>>> import numpy as np
>>> import numpy.linalg as la
>>> np.set_printoptions(suppress=True, linewidth=160)
>>> E = np.loadtxt("sample14.csv", delimiter=",")
>>> E
array([[ 0.,  0.,  0.],
       [ 0.,  0.,  0.],
       [24., 12., 11.],
       [ 0.,  0.,  0.],
       [ 0.,  0.,  0.],
       [ 6.,  3.,  7.],
       [ 0.,  0.,  0.],
       [ 0.,  0.,  0.],
       [ 9.,  1.,  4.],
       [ 0.,  0.,  0.],
       [ 0.,  0.,  0.],
       [ 0.,  0.,  0.],
       [ 9.,  8.,  0.],
       [ 0.,  0.,  0.],
       [ 0.,  0.,  0.]])
>>> Xc = E - E.mean(axis=0)
>>> U, sv, VT = la.svd(Xc, full_matrices=False)
>>> np.round(VT[0] * np.sign(VT[0, np.abs(VT[0]).argmax()]), 2)
array([0.83, 0.42, 0.37])
>>> np.round(sv ** 2 / (sv ** 2).sum(), 2)
array([0.94, 0.05, 0.01])
>>> np.abs(VT[0]).argmax()
np.int64(0)
>>> np.searchsorted(np.cumsum(sv ** 2) / (sv ** 2).sum(), 0.9) + 1
np.int64(1)
>>> np.round(np.abs(VT[-1]), 2)
array([0.56, 0.67, 0.48])
>>> print(np.round(Xc.mean(axis=0), 2) + 0)
[0. 0. 0.]
>>> la.matrix_rank(Xc)
np.int64(3)
>>> print(np.abs(U[:, 0]).argmax())
2
>>> round(float((sv ** 2).sum() ** 2 / (sv ** 4).sum()), 2)
1.12
>>> (np.sign(U[:, 0]) == np.sign(U[0, 0])).astype(int)
array([1, 1, 0, 1, 1, 0, 1, 1, 0, 1, 1, 1, 0, 1, 1])
>>> sv.round(2)
array([29.98,  6.67,  3.19])
>>> d = la.norm(E[:, None] - E[None], axis=-1)
>>> d[10].round(6).argsort(kind="stable")[:4]
array([0, 1, 3, 4])
>>> (d + 1e9 * np.eye(15)).round(6).argmin(axis=1)
array([ 1,  0, 12,  0,  0,  8,  0,  0,  5,  0,  0,  0,  8,  0,  0])
>>> idx = E[:, 1] > np.median(E[:, 1])
>>> f = E[idx].mean(axis=0) - E[~idx].mean(axis=0)
>>> np.argsort(-np.abs(f).round(6), kind="stable")
array([0, 1, 2])
>>> f
array([12. ,  6. ,  5.5])
>>> idx.astype(int)
array([0, 0, 1, 0, 0, 1, 0, 0, 1, 0, 0, 0, 1, 0, 0])
>>> ((E - E.mean(axis=0)) @ f > 0).astype(int)
array([0, 0, 1, 0, 0, 1, 0, 0, 1, 0, 0, 0, 1, 0, 0])
>>> vec = np.array([-3, 0, 0])
>>> h1 = np.maximum(E @ vec, 0)
>>> np.maximum(E @ vec, 0) - np.maximum(-E @ vec, 0)
array([  0.,   0., -72.,   0.,   0., -18.,   0.,   0., -27.,   0.,   0.,   0., -27.,   0.,   0.])
>>> np.maximum(E @ (3 * vec), 0)
array([0., 0., 0., 0., 0., 0., 0., 0., 0., 0., 0., 0., 0., 0., 0.])
>>> np.flatnonzero(h1 > 1e-9)
array([], dtype=int64)
>>> E.T @ h1
array([0., 0., 0.])
>>> J = np.loadtxt("out14.csv", delimiter=",")
>>> J
array([[ -0.73,   8.19,  -4.04],
       [ 41.29, -11.16,  12.57],
       [ -9.67,  -4.21,   3.06],
       [ -8.36,  -3.74,   3.62],
       [  0.99,   5.37, -12.63],
       [ 14.32,  -0.95,  10.15],
       [  6.05,  20.81,  -7.52],
       [  2.37,   2.86,   4.31],
       [ -6.83,  -2.41,  11.08],
       [ 15.64,   1.8 ,  -4.31]])
>>> cov = np.cov(J, rowvar=False)
>>> np.round(la.eigvalsh(cov)[::-1], 2)
array([254.08, 107.12,  19.94])
>>> print(np.round(J.std(axis=0), 2))
[14.51  8.22  8.06]
>>> np.round(np.median(J, axis=0), 2)
array([1.68, 0.43, 3.34])
>>> np.argsort(-J.std(axis=0).round(6), kind="stable")
array([0, 1, 2])
>>> round(float(np.corrcoef(J[:, 0], J[:, 1])[0, 1]), 2)
-0.27
>>> cov.round(2)
array([[233.89, -35.22,  36.32],
       [-35.22,  75.1 , -53.65],
       [ 36.32, -53.65,  72.14]])
>>> data = np.load("a.npy")
>>> data.round(2)
array([[0.33, 0.11, 0.33, 0.22],
       [0.  , 0.4 , 0.6 , 0.  ],
       [0.  , 0.33, 0.17, 0.5 ],
       [0.25, 0.  , 0.38, 0.38]])
>>> round(float(la.det(data)), 2)
-0.03
>>> np.allclose(data, data.T)
False
>>> P = J @ la.solve(J.T @ J, J.T)
>>> np.round(la.eigvalsh(P), 2) + 0
array([0., 0., 0., 0., 0., 0., 0., 1., 1., 1.])
>>> round(float(np.trace(P)), 2)
3.0
>>> la.matrix_rank(np.eye(10) - P)
np.int64(7)
>>> print(np.round(P @ J[:, 0], 2))
[-0.73 41.29 -9.67 -8.36  0.99 14.32  6.05  2.37 -6.83 15.64]
>>> np.allclose(P @ P, P)
True
>>> f = np.array([-1, -1, 1, 2])
>>> other = data + np.outer(f, np.eye(4)[1])
>>> other.round(2)
array([[ 0.33, -0.89,  0.33,  0.22],
       [ 0.  , -0.6 ,  0.6 ,  0.  ],
       [ 0.  ,  1.33,  0.17,  0.5 ],
       [ 0.25,  2.  ,  0.38,  0.38]])
>>> f = np.array([-4, -7])
>>> print(np.round(np.cross(data[2, :3], data[1, :3]), 2))
[0.13 0.   0.  ]
>>> np.round(np.convolve(data[2], f), 2)
array([ 0.  , -1.33, -3.  , -3.17, -3.5 ])
>>> np.round(np.array([np.convolve(row, f, "same") for row in data]), 2)
array([[-1.33, -2.78, -2.11, -3.22],
       [ 0.  , -1.6 , -5.2 , -4.2 ],
       [ 0.  , -1.33, -3.  , -3.17],
       [-1.  , -1.75, -1.5 , -4.12]])
>>> np.round(np.correlate(data[2], data[1], "full"), 2)
array([0.  , 0.  , 0.2 , 0.23, 0.37, 0.2 , 0.  ])
>>> M = np.array([[0, 4, 6], [6, 7, 3], [1, 6, 0]])
>>> M[-1] = M[0] + 3 * M[1]
>>> M
array([[ 0,  4,  6],
       [ 6,  7,  3],
       [18, 25, 15]])
>>> # rank 2
>>> other = np.array([[-4, 3, 3], [7, -3, 1]])
>>> Z = np.kron(other, M)
>>> print(Z.shape)
(6, 9)
>>> np.round(la.norm(Z, 2), 2), round(float(la.norm(other, 2) * la.norm(M, 2)), 2)
(np.float64(327.49), 327.49)
>>> other = M / np.sqrt((M ** 2).mean(axis=1, keepdims=True))
>>> print(other[1].round(2))
[1.07 1.25 0.54]
>>> np.round(M - M.mean(axis=1, keepdims=True), 2)
array([[-3.33,  0.67,  2.67],
       [ 0.67,  1.67, -2.33],
       [-1.33,  5.67, -4.33]])
>>> print(np.round(la.norm(other, axis=1), 2))
[1.73 1.73 1.73]
>>> def softmax(z):
...     e = np.exp(z - z.max(axis=-1, keepdims=True))
...     return e / e.sum(axis=-1, keepdims=True)
... 
>>> np.round(softmax(M[1]), 2)
array([0.27, 0.72, 0.01])
>>> np.round(softmax(10 * M[1]), 2) + 0
array([0., 1., 0.])
>>> np.round(softmax(M[1] + 3), 2)
array([0.27, 0.72, 0.01])
>>> S = M @ M.T / np.sqrt(3)
>>> softmax(S)[1] @ M
array([18., 25., 15.])
>>> np.round(softmax(S), 2) + 0
array([[0., 0., 1.],
       [0., 0., 1.],
       [0., 0., 1.]])
>>> print(softmax(S).round(6).argmax(axis=1))
[2 2 2]
